In [1]: import numpy as np

In [2]: import numpy.linalg as la

In [3]: np.set_printoptions(precision=1, suppress=True, linewidth=140)

In [4]: X = np.load("dump.npy")

In [5]: print(X)
[[ -0.3  -0.8  -0.1   1.9]
 [  1.4  -2.    1.5  -0.7]
 [ -0.5   1.3   0.1   0.7]
 [ -0.2  -0.1  -0.8   0. ]
 [  1.2  -1.5  -1.2  -1.4]
 [-16.  -28.   -8.  -20. ]
 [  0.5  -0.4  -1.    0.2]
 [  1.2   0.3   0.6   0.5]
 [  0.1   1.    0.5   0.9]
 [ -0.1   1.9  -1.4  -1. ]
 [  0.2  -0.9  -1.   -0.2]
 [  0.2  -2.    2.   -0.2]
 [  0.2  -0.5  -0.7   0.3]
 [ -0.9   0.4   0.3  -0.1]
 [ -1.4  -1.4  -1.6   0.4]
 [  0.6   1.   -0.1  -0.2]
 [  0.9  -1.    1.6  -0.8]]

In [6]: D = la.norm(X[:, None] - X[None], axis=-1)

In [7]: print(D[7].round(6).argsort(kind="stable")[:4])
[ 7 15  8 12]

In [8]: print(la.matrix_rank(D ** 2))
6

In [9]: print(D.mean(axis=1).argmax())
5

In [10]: print(D.shape)
(17, 17)

In [11]: print(la.norm(X - X.mean(axis=0), axis=1))
[ 3.3  3.   3.8  2.2  2.1 36.4  2.4  3.6  3.8  4.   1.8  2.9  2.3  2.7  2.1  3.4  2.9]

In [12]: C2 = np.cov(X, rowvar=False)

In [13]: print(np.argwhere(np.triu(np.abs(np.corrcoef(X.T)) > 0.8, 1)))
[[0 1]
 [0 2]
 [0 3]
 [1 2]
 [1 3]
 [2 3]]

In [14]: print(np.median(X, axis=0))
[ 0.2 -0.5 -0.1 -0.1]

In [15]: print(C2)
[[16.  26.2  7.8 18.8]
 [26.2 46.5 12.6 32.8]
 [ 7.8 12.6  4.8  9.3]
 [18.8 32.8  9.3 24.2]]

In [16]: print(np.polyfit(X[:, 0], X[:, 3], 1))
[ 1.2 -0.3]

In [17]: Ac = X - X.mean(axis=0)

In [18]: evecs = la.svd(Ac)[2][:1]

In [19]: Y = Ac - Ac @ evecs.T @ evecs

In [20]: print((Ac @ evecs.T).std(axis=0))
[9.1]

In [21]: print(np.round(np.diag(evecs.T @ evecs), 1) + 0)
[0.2 0.5 0.  0.3]
